$ python3 -q
>>> import numpy as np
>>> np.set_printoptions(precision=3, suppress=True, linewidth=200, sign=" ")
>>> arr = np.load("w.npy")
>>> print(arr)
[[ 1  0  0  0  0  0]
 [-2  1  0  0  0  0]
 [-1 -2  0  0  0  0]
 [ 0  0  1  0  0  0]
 [ 0  0 -2  1  0  0]
 [ 0  0 -1 -2  0  0]
 [ 0  0  0  0  1  0]
 [ 0  0  0  0 -2  1]
 [ 0  0  0  0 -1 -2]]
>>> x0 = np.array([0, 2, 0, 1, 1, 0])
>>> rhs = arr @ x0
>>> print(np.linalg.pinv(arr) @ arr)
[[ 1.  0.  0.  0.  0.  0.]
 [ 0.  1.  0.  0.  0.  0.]
 [ 0.  0.  1.  0.  0.  0.]
 [ 0.  0.  0.  1.  0.  0.]
 [ 0.  0.  0.  0.  1.  0.]
 [ 0.  0.  0.  0.  0.  1.]]
>>> print(np.round(np.linalg.lstsq(arr, rhs)[0], 3) + 0)
[ 0.  2.  0.  1.  1.  0.]
>>> print(rhs)
[ 0  2 -4  0  1 -2  1 -2 -1]
>>> rng = np.random.default_rng(81)
>>> rhs = rhs + 0.02 * rng.normal(size=9)
>>> print(rhs)
[ 0.011  2.016 -4.014  0.01   1.025 -1.999  1.027 -1.977 -1.005]
>>> coef, *_ = np.linalg.lstsq(arr, rhs)
>>> print(np.round(arr.T @ (rhs - arr @ coef), 3) + 0)
[ 0.  0.  0.  0.  0.  0.]
>>> print(coef)
[-0.001  2.009 -0.007  1.005  0.998  0.007]
>>> print(np.round(np.linalg.norm(rhs - arr @ coef), 3))
0.039
>>> def softmax(z):
...     e = np.exp(z - z.max(axis=-1, keepdims=True))
...     return e / e.sum(axis=-1, keepdims=True)
... 
>>> print(softmax(arr).sum(axis=1))
[ 1.  1.  1.  1.  1.  1.  1.  1.  1.]
>>> S = arr @ arr.T / np.sqrt(6)
>>> print(softmax(S).round(6).argmax(axis=1))
[ 0  1  2  3  4  5  6  7  8]
>>> print(softmax(S))
[[ 0.175  0.051  0.077  0.116  0.116  0.116  0.116  0.116  0.116]
 [ 0.029  0.509  0.066  0.066  0.066  0.066  0.066  0.066  0.066]
 [ 0.043  0.065  0.501  0.065  0.065  0.065  0.065  0.065  0.065]
 [ 0.116  0.116  0.116  0.175  0.051  0.077  0.116  0.116  0.116]
 [ 0.066  0.066  0.066  0.029  0.509  0.066  0.066  0.066  0.066]
 [ 0.065  0.065  0.065  0.043  0.065  0.501  0.065  0.065  0.065]
 [ 0.116  0.116  0.116  0.116  0.116  0.116  0.175  0.051  0.077]
 [ 0.066  0.066  0.066  0.066  0.066  0.066  0.029  0.509  0.066]
 [ 0.065  0.065  0.065  0.065  0.065  0.065  0.043  0.065  0.501]]
>>> other = arr[0, 0] * arr[1:] - np.outer(arr[1:, 0], arr[0])
>>> print(other)
[[ 0  1  0  0  0  0]
 [ 0 -2  0  0  0  0]
 [ 0  0  1  0  0  0]
 [ 0  0 -2  1  0  0]
 [ 0  0 -1 -2  0  0]
 [ 0  0  0  0  1  0]
 [ 0  0  0  0 -2  1]
 [ 0  0  0  0 -1 -2]]
>>> print(np.flatnonzero(~other.round(6).any(axis=1)))
[]
>>> print(arr[:, 0] / arr[0, 0])
[ 1. -2. -1.  0.  0.  0.  0.  0.  0.]
>>> print(np.linalg.matrix_rank(other), np.linalg.matrix_rank(arr))
5 6
>>> print(arr.shape)
(9, 6)
>>> print(arr.sum(axis=1))
[ 1 -1 -3  1 -1 -3  1 -1 -3]
>>> print(np.linalg.svd(arr, compute_uv=False))
[ 2.449  2.449  2.449  2.236  2.236  2.236]
>>> print(np.abs(arr).max())
2
>>> print(np.unravel_index(np.abs(arr).argmax(), arr.shape))
(np.int64(1), np.int64(0))
>>> print(np.count_nonzero(arr))
15
>>> print(arr - arr[0])
[[ 0  0  0  0  0  0]
 [-3  1  0  0  0  0]
 [-2 -2  0  0  0  0]
 [-1  0  1  0  0  0]
 [-1  0 -2  1  0  0]
 [-1  0 -1 -2  0  0]
 [-1  0  0  0  1  0]
 [-1  0  0  0 -2  1]
 [-1  0  0  0 -1 -2]]
>>> print(np.round(np.linalg.norm(arr), 3))
5.745
>>> print(arr.sum(axis=0))
[-2 -1 -2 -1 -2 -1]
>>> x0 = np.array([3, 0, 1, 1, 2, 2])
>>> h = np.maximum(arr @ x0, 0)
>>> print(np.tanh(arr @ x0))
[ 0.995 -1.    -0.995  0.762 -0.762 -0.995  0.964 -0.964 -1.   ]
>>> print(h)
[ 3  0  0  1  0  0  2  0  0]
>>> E = np.loadtxt("out0.csv", delimiter=",")
>>> print(E)
[[ 0.  2.  0.]
 [ 0.  0.  2.]
 [ 0.  0.  0.]]
>>> U, sigma, Vt = np.linalg.svd(E, full_matrices=False)
>>> print(sigma / sigma[0])
[ 1.  1.  0.]
>>> print(U.shape, sigma.shape, Vt.shape)
(3, 3) (3,) (3, 3)
>>> print(Vt @ Vt.T)
[[ 1.  0.  0.]
 [ 0.  1.  0.]
 [ 0.  0.  1.]]
>>> print((sigma > 1e-8).sum())
2
>>> print(np.allclose(U * sigma @ Vt, E))
True
>>> print(round(np.sqrt((sigma ** 2).sum()), 3), round(np.linalg.norm(E), 3))
2.828 2.828
>>> idx = rng.permutation(6)
>>> other = arr[:, idx] * rng.choice([-1, 1], 6)
>>> print(other)
[[ 0  0  0  0  1  0]
 [ 0 -1  0  0 -2  0]
 [ 0  2  0  0 -1  0]
 [ 1  0  0  0  0  0]
 [-2  0 -1  0  0  0]
 [-1  0  2  0  0  0]
 [ 0  0  0  0  0  1]
 [ 0  0  0 -1  0 -2]
 [ 0  0  0  2  0 -1]]
>>> U, _, Vt = np.linalg.svd(arr.T @ other)
>>> print(U @ Vt)
[[ 0.  0.  0.  0.  1.  0.]
 [ 0. -1.  0.  0.  0.  0.]
 [ 1.  0.  0.  0.  0.  0.]
 [ 0.  0. -1.  0.  0.  0.]
 [ 0.  0.  0.  0.  0.  1.]
 [ 0.  0.  0. -1.  0.  0.]]
>>> print(idx)
[ 2  1  3  5  0  4]
>>> print(np.round(np.linalg.lstsq(arr, other)[0], 3) + 0)
[[ 0.  0.  0.  0.  1.  0.]
 [ 0. -1.  0.  0.  0.  0.]
 [ 1.  0.  0.  0.  0.  0.]
 [ 0.  0. -1.  0.  0.  0.]
 [ 0.  0.  0.  0.  0.  1.]
 [ 0.  0.  0. -1.  0.  0.]]
>>> print(other[8] @ other[6])
-1
>>> print(round(np.linalg.norm(other, 2), 3))
2.449
>>> print(round(np.linalg.norm(other[8] - other[6]), 3))
2.828
>>> print(np.round(np.linalg.norm(other, 1), 3), np.round(np.linalg.norm(other, np.inf), 3))
4.0 3.0
>>> print(np.round(np.linalg.norm(other) ** 2 / np.linalg.norm(other, 2) ** 2, 3))
5.5
>>> print(np.linalg.norm(other, axis=1))
[ 1.     2.236  2.236  1.     2.236  2.236  1.     2.236  2.236]
>>> print(round(float(np.linalg.norm(other, "nuc")), 3))
14.057
>>> print(np.linalg.norm(other, axis=1).argmax())
1
>>> print(softmax(E[0]))
[ 0.107  0.787  0.107]
>>> print(softmax(E[0] + -2))
[ 0.107  0.787  0.107]
>>> S = E @ E.T / np.sqrt(3)
>>> print(softmax(S + np.triu(np.full(S.shape, -np.inf), 1)))
[[ 1.     0.     0.   ]
 [ 0.09   0.91   0.   ]
 [ 0.333  0.333  0.333]]
>>> print(softmax(S))
[[ 0.834  0.083  0.083]
 [ 0.083  0.834  0.083]
 [ 0.333  0.333  0.333]]
>>> A = np.loadtxt("data.csv", delimiter=",")
>>> print(A)
[[ 0.  3.]
 [ 3.  0.]]
>>> print(round(np.linalg.eigvals(A).sum().real, 3))
-0.0
>>> print(round(np.linalg.det(2 * A), 3), round(float(np.linalg.det(A)), 3))
-36.0 -9.0
>>> print(round(float(np.linalg.det(A.T)), 3))
-9.0
>>> print(round(float(np.linalg.det(A[::-1])), 3))
9.0
>>> print(np.einsum("ii->", A))
0.0
>>> print(np.einsum("ij,ji->", A, A))
18.0
>>> print(np.kron(np.eye(2, dtype=int), A))
[[ 0.  3.  0.  0.]
 [ 3.  0.  0.  0.]
 [ 0.  0.  0.  3.]
 [ 0.  0.  3.  0.]]
>>> ev, evecs = np.linalg.eigh(A)
>>> print(np.round(evecs @ np.diag(ev) @ evecs.T, 3) + 0)
[[ 0.  3.]
 [ 3.  0.]]
>>> print(np.linalg.eigvalsh(A @ A))
[ 9.  9.]
>>> print(np.linalg.svd(A, compute_uv=False))
[ 3.  3.]
>>> print(np.linalg.eigvalsh(A + 2 * np.eye(2)))
[-1.  5.]
>>> print(np.abs(evecs[:, -1]).round(6).argmax())
0
>>> print(ev.sum(), np.trace(A))
0.0 0.0
>>> print((ev > 1e-8).sum(), (ev < -1e-8).sum())
1 1
>>> print(np.round(evecs.T @ evecs, 3) + 0)
[[ 1.  0.]
 [ 0.  1.]]
>>> print(np.unique(ev.round(6) + 0, return_counts=True)[1])
[ 1  1]
>>> print(np.abs(evecs[:, -1]))
[ 0.707  0.707]
>>> w1 = np.array([[0, 3], [2, 0]])
>>> coef = np.array([0, 1])
>>> H = np.maximum(A @ w1 + coef, 0)
>>> print((H > 0).mean(axis=0))
[ 0.5  1. ]
>>> print((H > 0).astype(int))
[[ 1  1]
 [ 0  1]]
>>> print(np.linalg.matrix_rank(H))
2
>>> W2 = np.array([[0, 3], [1, 3]])
>>> print(w1 @ W2)
[[ 3  9]
 [ 0  6]]
>>> print(H @ W2)
[[  1.  21.]
 [ 10.  30.]]
>>> ev, evecs = np.linalg.eigh(A)
>>> x0 = np.array([1, 1])
>>> print(x0 @ A @ x0 / (x0 @ x0), ev[0], ev[-1])
3.0 -3.0 3.0
>>> print((np.sign(evecs[:, -1].round(6)) == np.sign(evecs[0, -1].round(6))).astype(int))
[ 1  1]
>>> print(x0 @ A @ x0)
6.0
>>> print(np.abs(A).sum(axis=1).max(), np.abs(ev).max())
3.0 3.0
>>> print(np.linalg.eigvalsh(A[1:, 1:]))
[ 0.]
>>> print(np.round(evecs * np.abs(ev) @ evecs.T, 3) + 0)
[[ 3.  0.]
 [ 0.  3.]]
>>> print((A - A.T) / 2)
[[ 0.  0.]
 [ 0.  0.]]
>>> print(round(float(np.linalg.det(A)), 3))
-9.0
>>> print(np.allclose(A @ A.T, A.T @ A))
True
>>> assert A == A.T
Traceback (most recent call last):
  File "<python-input-108>", line 1, in <module>
    assert A == A.T
           ^^^^^^^^
ValueError: The truth value of an array with more than one element is ambiguous. Use a.any() or a.all()
>>> print(np.linalg.matrix_power(A, 4))
[[ 81.   0.]
 [  0.  81.]]
>>> print((A + A.T) / 2)
[[ 0.  3.]
 [ 3.  0.]]
>>> print(np.sort(np.abs(np.linalg.eigvals(A))))
[ 3.  3.]
